$ ipython --no-banner

In [1]: import numpy as np

In [2]: np.set_printoptions(precision=2, suppress=True, linewidth=140)

In [3]: rnd = lambda a: np.round(a, 2) + 0

In [4]: data = np.load("x.npy")

In [5]: data
Out[5]: 
array([[-1,  0,  0, -2,  0,  2,  0,  2,  0,  2],
       [ 2, -1,  0,  0, -2,  0,  2,  0,  2,  0],
       [ 0,  2, -1,  0,  0, -2,  0,  2,  0,  2],
       [ 2,  0,  2, -1,  0,  0, -2,  0,  2,  0],
       [ 0,  2,  0,  2, -1,  0,  0, -2,  0,  2],
       [ 2,  0,  2,  0,  2, -1,  0,  0, -2,  0],
       [ 0,  2,  0,  2,  0,  2, -1,  0,  0, -2],
       [-2,  0,  2,  0,  2,  0,  2, -1,  0,  0],
       [ 0, -2,  0,  2,  0,  2,  0,  2, -1,  0],
       [ 0,  0, -2,  0,  2,  0,  2,  0,  2, -1]])

In [6]: O, Rm = np.linalg.qr(data)

In [7]: np.trace(O @ O.T)
Out[7]: np.float64(10.0)

In [8]: rnd(np.abs(np.diag(Rm)))
Out[8]: array([4.12, 4.09, 3.99, 3.98, 3.8 , 3.56, 3.46, 3.43, 2.99, 2.93])

In [9]: np.allclose(Rm.T @ Rm, data.T @ data)
Out[9]: True

In [10]: vec = np.array([5, 2, 0, 0, 0, 2, 7, 3, 6, 7])

In [11]: (data * vec).sum(axis=1)
Out[11]: array([ 19,  34,  20,   8,  12,  -4, -13,   1,   0,  19])

In [12]: np.linalg.norm(data @ vec) <= np.linalg.norm(data, 2) * np.linalg.norm(vec) + 1e-9
Out[12]: np.True_

In [13]: (data @ vec).argmax()
Out[13]: np.int64(1)
